$ python -q
>>> import numpy as np
>>> np.set_printoptions(suppress=True, linewidth=140)
>>> E = np.load("block15.npy")
>>> E
array([[ 9.,  3.,  0.,  0.,  0.,  0.,  0.,  0.,  0.],
       [ 3., -7.,  3.,  0.,  0.,  0.,  0.,  0.,  0.],
       [ 0.,  3.,  4.,  3.,  0.,  0.,  0.,  0.,  0.],
       [ 0.,  0.,  3., -5.,  3.,  0.,  0.,  0.,  0.],
       [ 0.,  0.,  0.,  3.,  9.,  3.,  0.,  0.,  0.],
       [ 0.,  0.,  0.,  0.,  3.,  0.,  3.,  0.,  0.],
       [ 0.,  0.,  0.,  0.,  0.,  3., -2.,  3.,  0.],
       [ 0.,  0.,  0.,  0.,  0.,  0.,  3., -5.,  3.],
       [ 0.,  0.,  0.,  0.,  0.,  0.,  0.,  3., -3.]])
>>> # symmetric
>>> vals, V = np.linalg.eigh(E)
>>> (vals > 1e-8).sum(), (vals < -1e-8).sum()
(np.int64(4), np.int64(5))
>>> np.round(vals.sum(), 2), np.trace(E)
(np.float64(-0.0), np.float64(0.0))
>>> np.round(np.linalg.eigvalsh(E @ E), 2)
array([  0.68,   5.05,  15.06,  28.77,  38.51,  70.27,  71.92,  92.22, 111.52])
>>> np.round(np.linalg.eigvalsh(E + -3 * np.eye(9)), 2)
array([-11.48, -11.38,  -9.21,  -6.88,  -3.83,  -0.75,   2.36,   6.6 ,   7.56])
>>> vals.round(2)
array([-8.48, -8.38, -6.21, -3.88, -0.83,  2.25,  5.36,  9.6 , 10.56])
>>> B = np.array([[0, 8, 2],
...     [2, -1, 9],
...     [8, -6, 1],
...     [1, -4, 6],
...     [4, 4, -2],
...     [-7, -4, -3],
...     [-4, -1, 9],
...     [9, -1, 3],
...     [1, -2, -5]])
>>> np.einsum("ik,kj->ij", E, B)
array([[  6.,  69.,  45.],
       [ 10.,  13., -54.],
       [ 41., -39.,  49.],
       [ 31.,  14., -33.],
       [ 18.,  12.,  -9.],
       [  0.,   9.,  21.],
       [ 14., -13., -18.],
       [-54.,  -4.,  -3.],
       [ 24.,   3.,  24.]])
>>> E @ B
array([[  6.,  69.,  45.],
       [ 10.,  13., -54.],
       [ 41., -39.,  49.],
       [ 31.,  14., -33.],
       [ 18.,  12.,  -9.],
       [  0.,   9.,  21.],
       [ 14., -13., -18.],
       [-54.,  -4.,  -3.],
       [ 24.,   3.,  24.]])
>>> np.einsum("ik,kj->ji", E, B)
array([[  6.,  10.,  41.,  31.,  18.,   0.,  14., -54.,  24.],
       [ 69.,  13., -39.,  14.,  12.,   9., -13.,  -4.,   3.],
       [ 45., -54.,  49., -33.,  -9.,  21., -18.,  -3.,  24.]])
>>> np.linalg.matrix_rank(E @ B)
np.int64(3)
>>> np.vstack([E, B.T]).shape
(12, 9)
>>> vals, V = np.linalg.eigh(E)
>>> vec = np.array([-2, 1, 1, 2, 1, 3, -1, -2, -1])
>>> vec @ E @ vec / (vec @ vec), round(float(vals[0]), 2), np.round(vals[-1], 2)
(np.float64(1.5), -8.48, np.float64(10.56))
>>> np.round(np.linalg.norm(E, axis=1), 2)
array([9.49, 8.19, 5.83, 6.56, 9.95, 4.24, 4.69, 6.56, 4.24])
>>> round(np.linalg.norm(E[8] - E[6]), 2)
np.float64(4.69)
>>> round(np.linalg.norm(E, 2), 2)
np.float64(10.56)
>>> round(np.linalg.norm(E, "nuc"), 2)
np.float64(55.55)
>>> np.round(np.linalg.norm(E) ** 2 / np.linalg.norm(E, 2) ** 2, 2)
np.float64(3.89)
>>> E[8] @ E[6]
np.float64(9.0)
>>> np.round(np.linalg.norm(E, axis=0), 2)
array([9.49, 8.19, 5.83, 6.56, 9.95, 4.24, 4.69, 6.56, 4.24])
>>> round(float(np.linalg.norm(E[8], 1)), 2), np.round(np.linalg.norm(E[8], np.inf), 2)
(6.0, np.float64(3.0))
>>> m1 = np.loadtxt("data.csv", delimiter=",")
>>> m1
array([[3., 1., 1., 1., 1., 1., 1., 1., 1.],
       [1., 3., 1., 1., 1., 1., 1., 1., 1.],
       [1., 1., 3., 1., 1., 1., 1., 1., 1.],
       [1., 1., 1., 3., 1., 1., 1., 1., 1.],
       [1., 1., 1., 1., 3., 1., 1., 1., 1.],
       [1., 1., 1., 1., 1., 3., 1., 1., 1.],
       [1., 1., 1., 1., 1., 1., 3., 1., 1.],
       [1., 1., 1., 1., 1., 1., 1., 3., 1.],
       [1., 1., 1., 1., 1., 1., 1., 1., 3.]])
>>> m1 @ np.ones(9)
array([11., 11., 11., 11., 11., 11., 11., 11., 11.])
>>> (m1 @ m1)[0]
array([17., 13., 13., 13., 13., 13., 13., 13., 13.])
>>> M = np.array([[-0.98, 0.0, 1.0, -1.0, 0.0],
...     [0.0, 0.02, -1.0, 2.0, 1.0],
...     [0.0, 2.0, -1.98, 1.0, 1.0],
...     [-2.0, -1.0, -2.0, 1.02, 2.0],
...     [-1.0, 0.0, 1.0, -1.0, 0.02]])
>>> B = M / np.linalg.norm(M, axis=1, keepdims=True)
>>> G = B @ B.T
>>> np.argwhere(np.triu(np.abs(G) > 0.95, 1))
array([[0, 4]])
>>> np.round(np.linalg.norm(B, axis=1), 2)
array([1., 1., 1., 1., 1.])
>>> (G - 2 * np.eye(5)).round(6).argmax(axis=1)
array([4, 3, 1, 1, 0])
>>> (np.abs(G) > 0.9).astype(int)
array([[1, 0, 0, 0, 1],
       [0, 1, 0, 0, 0],
       [0, 0, 1, 0, 0],
       [0, 0, 0, 1, 0],
       [1, 0, 0, 0, 1]])
>>> rng = np.random.default_rng(531)
>>> idx = rng.permutation(5)
>>> idx
array([3, 0, 4, 2, 1])
>>> B = M[idx][:, idx]
>>> np.round(np.sort(np.abs(np.linalg.eigvals(B))), 2)
array([0.02, 0.72, 1.71, 1.97, 1.97])
>>> np.allclose(B, M)
False
>>> np.trace(B)
np.float64(-1.9)
>>> B
array([[ 1.02, -2.  ,  2.  , -2.  , -1.  ],
       [-1.  , -0.98,  0.  ,  1.  ,  0.  ],
       [-1.  , -1.  ,  0.02,  1.  ,  0.  ],
       [ 1.  ,  0.  ,  1.  , -1.98,  2.  ],
       [ 2.  ,  0.  ,  1.  , -1.  ,  0.02]])
>>> round(float(np.linalg.det(B)), 2), round(float(np.linalg.det(M[idx])), 2)
(0.1, 0.1)
>>> np.linalg.matrix_rank(B, rtol=0.1)
np.int64(4)
>>> np.linalg.cond(B) > 100
np.True_
>>> [round(float(x), 2) for x in np.linalg.svd(B, compute_uv=False)[:3]]
[4.79, 2.94, 1.9]
>>> T = np.stack([M, 2 * M, M[::-1]])
>>> (T @ M.T).shape
(3, 5, 5)
>>> np.linalg.matrix_rank(T)
array([5, 5, 5])
>>> T.shape
(3, 5, 5)
>>> np.round(np.linalg.norm(T, axis=(1, 2)), 2)
array([ 5.99, 11.99,  5.99])
>>> np.round(T.sum(axis=0), 2)
array([[-3.94,  0.  ,  4.  , -4.  ,  0.02],
       [-2.  , -0.94, -5.  ,  7.02,  5.  ],
       [ 0.  ,  8.  , -7.92,  4.  ,  4.  ],
       [-6.  , -2.98, -7.  ,  5.06,  7.  ],
       [-3.98,  0.  ,  4.  , -4.  ,  0.06]])
>>> A = np.load("mat.npy")
>>> A
array([[ 0.7 , -0.1 , -0.2 ,  1.1 ,  0.4 ,  0.  , -0.6 ],
       [ 1.5 , -1.2 , -0.7 , -0.3 ,  0.4 ,  0.2 , -1.  ],
       [ 0.1 ,  0.6 , -0.5 ,  1.7 ,  1.2 ,  1.  , -0.1 ],
       [-1.3 , -1.1 ,  0.4 , -0.8 , -0.4 ,  1.  , -0.9 ],
       [ 0.6 , -0.2 ,  0.4 , -0.2 ,  0.4 , -0.7 , -0.2 ],
       [ 0.89,  0.12, -0.65,  1.02,  0.31, -0.07, -0.95],
       [-0.5 ,  0.6 ,  1.  , -0.4 ,  0.5 ,  0.4 ,  0.7 ]])
>>> W = np.array([[-1, 2], [-2, 2], [-1, 2], [2, 2], [-1, -1], [0, 1], [1, -3]])
>>> coef = np.array([-1, 0])
>>> hid = np.maximum(A @ W + coef, 0)
>>> hid.round(2)
array([[0.  , 4.4 ],
       [0.  , 1.4 ],
       [0.3 , 3.9 ],
       [0.  , 0.  ],
       [0.  , 0.7 ],
       [0.  , 5.23],
       [0.  , 0.  ]])
>>> W2 = np.array([[5, 4, 0], [4, -5, -5]])
>>> np.round(hid @ W2, 2)
array([[ 17.6 , -22.  , -22.  ],
       [  5.6 ,  -7.  ,  -7.  ],
       [ 17.1 , -18.3 , -19.5 ],
       [  0.  ,   0.  ,   0.  ],
       [  2.8 ,  -3.5 ,  -3.5 ],
       [ 20.92, -26.15, -26.15],
       [  0.  ,   0.  ,   0.  ]])
>>> W @ W2
array([[  3, -14, -10],
       [ -2, -18, -10],
       [  3, -14, -10],
       [ 18,  -2, -10],
       [ -9,   1,   5],
       [  4,  -5,  -5],
       [ -7,  19,  15]])
>>> (hid @ W2).round(6).argmax(axis=1)
array([0, 0, 0, 0, 0, 0, 0])
>>> B = A / np.linalg.norm(A, axis=1, keepdims=True)
>>> G = B @ B.T
>>> np.round(np.degrees(np.arccos(np.clip(G[6, 3], -1, 1))), 2)
np.float64(85.87)
>>> (G - 2 * np.eye(7)).round(6).argmax(axis=1)
array([5, 5, 0, 6, 1, 0, 3])
>>> np.argwhere(np.triu(np.abs(G) > 0.95, 1))
array([], shape=(0, 2), dtype=int64)
>>> G[6].round(2)
array([-0.52, -0.65,  0.02,  0.07, -0.09, -0.67,  1.  ])
>>> (np.abs(G) > 0.9).astype(int)
array([[1, 0, 0, 0, 0, 1, 0],
       [0, 1, 0, 0, 0, 0, 0],
       [0, 0, 1, 0, 0, 0, 0],
       [0, 0, 0, 1, 0, 0, 0],
       [0, 0, 0, 0, 1, 0, 0],
       [1, 0, 0, 0, 0, 1, 0],
       [0, 0, 0, 0, 0, 0, 1]])
>>> np.round(np.linalg.norm(B, axis=1), 2)
array([1., 1., 1., 1., 1., 1., 1.])
